% ipython --no-banner

In [1]: import numpy as np

In [2]: np.set_printoptions(suppress=True, linewidth=200)

In [3]: K = np.load("out16.npy")

In [4]: K
Out[4]: 
array([[ 3.  ,  1.43,  4.32, -2.96, -3.81, -2.44, -1.53, -6.15, -0.75, -0.3 ,  0.46],
       [-0.27,  3.64,  1.41, -4.4 ,  4.21, -1.5 , -1.29,  4.76,  3.48,  1.74, -2.42],
       [ 1.81, -2.48, -3.58, -0.34,  2.16, -0.93, -4.19, -5.28,  2.89,  4.24, -0.53],
       [ 5.44, -3.31, -3.16, -2.94,  1.48, -4.82,  2.52,  0.54,  1.33, -2.54, -0.78],
       [-3.68, -0.55, -3.95, -1.44, -4.16, -3.38, -4.63,  0.1 ,  3.11, -2.94,  0.2 ],
       [-0.09, -5.28,  3.56, -0.56, -3.57,  5.34,  1.86,  0.16,  0.53, -3.67,  0.89],
       [ 0.67, -3.69, -1.49, -2.14,  1.11, -3.45, -5.63,  0.12, -2.35, -2.17, -4.91],
       [ 0.22,  6.08,  0.87, -3.51, -1.6 ,  0.78,  0.06,  5.92, -1.66,  0.61,  2.93],
       [ 2.23, -2.8 , -0.17, -7.59,  0.56,  1.06,  2.78, -1.46,  4.19, -0.17, -0.79],
       [ 0.14, -6.31,  4.34,  1.07, -0.29, -1.57,  0.07,  0.26, -4.46, -2.54, -3.35],
       [ 3.02, -2.25,  3.66,  3.08,  0.3 , -0.06,  1.58,  2.18, -3.78,  5.93, -2.49],
       [ 3.36, -0.38, -1.08, -2.54,  2.34,  4.38,  0.52, -3.88, -3.81, -2.83,  4.3 ],
       [-3.79,  2.09, -0.54, -2.83,  0.94, -3.36, -5.88, -1.59, -2.29,  1.35,  4.07],
       [-0.86, -1.83,  3.73, -3.01, -0.13,  1.17, -7.65,  0.25, -3.41,  0.16, -1.17],
       [ 0.27,  1.61,  0.55,  3.74, -1.03, -5.78,  3.01, -0.55, -0.04,  6.16,  1.12],
       [-3.29, -1.17,  0.23, -3.71,  4.84,  1.2 , -0.74, -1.2 ,  0.9 ,  1.82,  6.55],
       [-0.89, -2.58,  0.9 , -7.46,  2.06, -0.82,  1.45, -2.56, -0.66, -4.61,  0.9 ],
       [-5.28, -3.17, -5.18,  1.72,  0.61,  1.55,  2.84, -3.83, -0.01, -2.02, -1.62],
       [-1.53, -0.02, -6.97,  5.25,  2.48, -2.38, -1.91, -1.12,  0.51,  0.62, -2.04],
       [ 1.01, -0.68,  2.18,  2.96, -0.11,  6.42, -1.2 ,  0.53, -6.11, -1.27,  1.76],
       [-0.11, -5.64, -1.42, -0.79,  1.44,  6.63,  1.14,  2.22, -2.18,  2.13,  1.99],
       [-1.34, -1.9 ,  3.18, -4.73, -0.73, -1.42, -6.56, -2.17, -0.68,  3.02,  1.5 ],
       [-0.44,  1.52, -0.9 ,  1.5 , -4.56,  0.71,  2.64, -2.39,  5.02,  5.81,  1.25],
       [ 0.7 ,  2.42,  4.41, -4.13, -2.06, -0.41,  0.15,  4.6 , -0.91, -3.42,  4.36],
       [-2.87, -4.54, -3.24, -0.89, -6.26,  1.13, -2.67, -2.9 , -1.76,  0.48,  0.73],
       [-0.61,  3.95,  3.36,  4.31, -5.61, -1.29, -1.16,  0.19, -3.15, -2.02,  2.36],
       [-1.69,  0.34, -4.55, -1.19, -5.69,  2.25,  0.27, -5.26, -0.82,  0.5 ,  2.96],
       [ 1.2 , -3.84, -5.52, -2.86,  0.08, -2.21,  2.53,  3.62, -4.51,  0.6 ,  0.2 ],
       [ 1.63,  3.84,  0.26, -0.55, -5.65,  3.58,  4.16,  0.47,  3.43, -2.5 , -1.35],
       [-2.44,  1.66,  2.78, -4.53, -0.93,  5.33,  4.44, -1.76, -0.32, -3.27, -0.44],
       [-3.35,  3.7 ,  1.03, -1.53, -4.73,  2.22, -3.45,  4.26, -1.14, -1.31, -3.37]])

In [5]: cen = K - K.mean(axis=0)

In [6]: vecs = np.linalg.svd(cen)[2][:9]

In [7]: Y = cen - cen @ vecs.T @ vecs

In [8]: np.round(np.linalg.norm(Y) / np.linalg.norm(cen), 2)
Out[8]: np.float64(0.24)

In [9]: np.round(Y.std(axis=0), 2)
Out[9]: array([1.33, 0.6 , 0.68, 0.6 , 0.18, 0.63, 0.74, 0.34, 0.8 , 0.45, 0.67])

In [10]: np.round(np.cov(cen @ vecs.T, rowvar=False), 2) + 0
Out[10]: 
array([[16.66,  0.  ,  0.  ,  0.  ,  0.  ,  0.  ,  0.  ,  0.  ,  0.  ],
       [ 0.  , 14.05,  0.  ,  0.  ,  0.  ,  0.  ,  0.  ,  0.  ,  0.  ],
       [ 0.  ,  0.  , 13.63,  0.  ,  0.  ,  0.  ,  0.  ,  0.  ,  0.  ],
       [ 0.  ,  0.  ,  0.  , 11.97,  0.  ,  0.  ,  0.  ,  0.  ,  0.  ],
       [ 0.  ,  0.  ,  0.  ,  0.  , 11.02,  0.  ,  0.  ,  0.  ,  0.  ],
       [ 0.  ,  0.  ,  0.  ,  0.  ,  0.  ,  8.75,  0.  ,  0.  ,  0.  ],
       [ 0.  ,  0.  ,  0.  ,  0.  ,  0.  ,  0.  ,  7.69,  0.  ,  0.  ],
       [ 0.  ,  0.  ,  0.  ,  0.  ,  0.  ,  0.  ,  0.  ,  5.7 ,  0.  ],
       [ 0.  ,  0.  ,  0.  ,  0.  ,  0.  ,  0.  ,  0.  ,  0.  ,  4.  ]])
